>>> import numpy as np
>>> np.set_printoptions(precision=1, suppress=True, linewidth=120, legacy="1.25")
>>> def rnd(a):
...     return np.round(a, 1) + 0
... 
>>> rng = np.random.default_rng(962045)
>>> E = rng.normal(size=(21, 3))
>>> E = 20 * E / np.linalg.norm(E, axis=1, keepdims=True)
>>> rnd(E)
array([[ -3. ,  11.9, -15.8],
       [  3.6,  -8.5, -17.8],
       [ -4.6,  17.6,  -8.2],
       [ 17.8,   2.5,   8.8],
       [-10.9, -14. ,   9.2],
       [ -9.7, -16.4,   6.1],
       [-12.9,  -7.3, -13.5],
       [  2.1, -15.6,  12.3],
       [ -9.2,  17.2,  -4.4],
       [ -7. , -17.6,   6.5],
       [ -4.1,   7.2, -18.2],
       [ 10.4,  12.6,  11.5],
       [ -1.2,  -5. ,  19.3],
       [  0. ,  -8.7, -18. ],
       [  5.3,  18.3,   6.1],
       [-12.1,  12.2,  10.2],
       [ 17.3,   4. ,  -9.2],
       [  7.4,   9. ,  16.3],
       [ -3.9,  12.8, -14.9],
       [ -7.9, -13.6,  12.3],
       [ -1.6,   1.4,  19.9]])
>>> gram = np.cov(E, rowvar=False)
>>> np.argwhere(np.triu(np.abs(np.corrcoef(E.T)) > 0.8, 1))
array([], shape=(0, 2), dtype=int64)
>>> np.argsort(-E.std(axis=0).round(6), kind="stable")
array([2, 1, 0])
>>> gram.shape
(3, 3)
>>> rnd(np.corrcoef(E[:, 2], E[:, 1])[0, 1])
-0.2
>>> rnd(np.median(E, axis=0))
array([-3. ,  2.5,  6.1])
>>> M2 = E / np.sqrt((E ** 2).mean(axis=1, keepdims=True))
>>> np.linalg.matrix_rank(M2) == np.linalg.matrix_rank(E)
True
>>> cent = 10 * np.array([[-0.3, 0.1, 3.5], [-0.7, -1.0, -1.6], [-0.8, 0.4, 1.5]])
>>> z = rng.integers(0, 3, 22)
>>> M = cent[z] + rng.normal(size=(22, 3))
>>> rnd(M)
array([[ -7.3, -11.6, -16.2],
       [ -7.3, -10.1, -17.2],
       [ -7.5, -10.8, -15.5],
       [ -2. ,   0.9,  34.7],
       [ -6.8,  -8.8, -14. ],
       [ -3.1,   2.1,  35.4],
       [ -8.4,   3.9,  14.9],
       [ -2.6,   1.7,  34.7],
       [ -6.9,   3.6,  15.9],
       [ -7.6,   5.2,  15.6],
       [ -7.9,   3.8,  14.8],
       [ -8. ,   5.5,  13.9],
       [ -6.6,   4.4,  16. ],
       [ -8.6,  -8.3, -16.4],
       [ -4. ,   2.4,  36.9],
       [ -3.7,   1. ,  35.2],
       [ -6.6,   5.7,  13.7],
       [ -6. , -10.1, -16. ],
       [ -2.5,   1.1,  35.2],
       [ -6.1,  -8.1, -14.7],
       [ -4.1,   2.9,  34.4],
       [ -7.5,  -8.5, -17.1]])
>>> Ac = M - M.mean(axis=0)
>>> Uu, sv, vt = np.linalg.svd(Ac, full_matrices=False)
>>> rnd(Ac.mean(axis=0))
array([0., 0., 0.])
>>> rnd((sv ** 2).sum() ** 2 / (sv ** 4).sum())
1.1
>>> np.searchsorted(np.cumsum(sv ** 2) / (sv ** 2).sum(), 0.9) + 1
1
>>> rnd(vt[0] * np.sign(vt[0, np.abs(vt[0]).argmax()]))
array([0.1, 0.2, 1. ])
>>> ang = np.radians(60)
>>> R = np.eye(3)
>>> R[0, 0] = R[2, 2] = np.cos(ang)
>>> R[0, 2], R[2, 0] = -np.sin(ang), np.sin(ang)
>>> rnd(R)
array([[ 0.5,  0. , -0.9],
       [ 0. ,  1. ,  0. ],
       [ 0.9,  0. ,  0.5]])
>>> M2 = M @ R.T
>>> rnd(np.linalg.det(R)), np.trace(R)
(1.0, 2.0)
>>> q, evecs = np.linalg.qr(M[:, :2])[0], np.linalg.qr(M[:, 2:])[0]
>>> sv = np.linalg.svd(q.T @ evecs, compute_uv=False)
>>> rnd(np.linalg.norm(q @ q.T - evecs @ evecs.T, 2))
1.0
>>> (sv > 0.9).sum()
0
>>> rnd(np.degrees(np.arccos(sv.clip(0, 1))))
array([41.5])
>>> cent = E[[20, 15]].astype(float)
>>> for _ in range(6):
...     z = np.linalg.norm(E[:, None] - cent, axis=-1).argmin(axis=1)
...     cent = np.array([E[z == j].mean(axis=0) for j in range(2)])
... 
>>> z
array([1, 1, 1, 0, 0, 0, 1, 0, 1, 0, 1, 0, 0, 1, 1, 0, 1, 0, 1, 0, 0])
>>> np.abs(cent[1] - cent[0]).argmax()
2
>>> rnd(cent)
array([[ -1.1,  -4. ,  12. ],
       [ -1.2,   6.5, -11.4]])
>>> rnd(cent[1] - cent[0])
array([  0. ,  10.5, -23.4])
>>> np.bincount(z)
array([11, 10])
>>> mat, _ = np.linalg.qr(np.array([[0.4, -1.1, 1.5, 0.1, 0.3, 0.3],
...     [-0.6, 1.6, -0.9, 1.9, -1.0, -0.4],
...     [0.9, 0.1, 1.1, -0.6, -1.1, -0.5],
...     [0.2, -0.6, 1.2, 0.4, -0.8, 0.5],
...     [0.6, 0.0, 0.4, -0.8, 0.1, 0.3],
...     [-0.1, 1.2, 0.4, -0.2, -0.4, 0.7]]))
>>> rnd(mat)
array([[-0.3,  0.4,  0.5, -0.2, -0.6, -0.2],
       [ 0.5, -0.5,  0.2, -0.7, -0.2,  0.1],
       [-0.7, -0.4,  0. , -0.2,  0.3, -0.4],
       [-0.2,  0.2,  0.6, -0.2,  0.5,  0.5],
       [-0.5, -0.3, -0.3,  0. , -0.4,  0.7],
       [ 0.1, -0.5,  0.6,  0.6, -0.1,  0. ]])
>>> z = rng.permutation(6)
>>> M2 = mat[:, z] * rng.choice([-1, 1], 6)
>>> rnd(M2)
array([[-0.2, -0.3, -0.5,  0.2, -0.6, -0.4],
       [ 0.1,  0.5, -0.2,  0.7, -0.2,  0.5],
       [-0.4, -0.7,  0. ,  0.2,  0.3,  0.4],
       [ 0.5, -0.2, -0.6,  0.2,  0.5, -0.2],
       [ 0.7, -0.5,  0.3,  0. , -0.4,  0.3],
       [ 0. ,  0.1, -0.6, -0.6, -0.1,  0.5]])
>>> Uu, _, vt = np.linalg.svd(mat.T @ M2)
>>> z
array([5, 0, 2, 3, 4, 1])
>>> rnd(Uu @ vt)
array([[ 0.,  1.,  0.,  0.,  0.,  0.],
       [ 0.,  0.,  0.,  0.,  0., -1.],
       [ 0.,  0., -1.,  0.,  0.,  0.],
       [ 0.,  0.,  0., -1.,  0.,  0.],
       [ 0.,  0.,  0.,  0.,  1.,  0.],
       [ 1.,  0.,  0.,  0.,  0.,  0.]])
>>> rnd(np.linalg.lstsq(mat, M2)[0])
array([[ 0.,  1.,  0.,  0.,  0.,  0.],
       [ 0.,  0.,  0.,  0.,  0., -1.],
       [ 0.,  0., -1.,  0.,  0.,  0.],
       [ 0.,  0.,  0., -1.,  0.,  0.],
       [ 0.,  0.,  0.,  0.,  1.,  0.],
       [ 1.,  0.,  0.,  0.,  0.,  0.]])
>>> x0 = np.array([0, 1, 2, 2, 2, 0])
>>> rnd(np.sort(np.abs(np.degrees(np.angle(np.linalg.eigvals(M2))))))
array([  8.7,   8.7,  85.3,  85.3, 141.7, 141.7])
>>> rnd(np.linalg.norm(x0)), rnd(np.linalg.norm(M2 @ x0))
(3.6, 3.6)
>>> rnd(M2.T @ (M2 @ x0))
array([0., 1., 2., 2., 2., 0.])
>>> rnd(np.abs(np.linalg.eigvals(M2)))
array([1., 1., 1., 1., 1., 1.])
>>> [p for p in range(1, 25) if np.allclose(np.linalg.matrix_power(M2, p), np.eye(6))]
[]
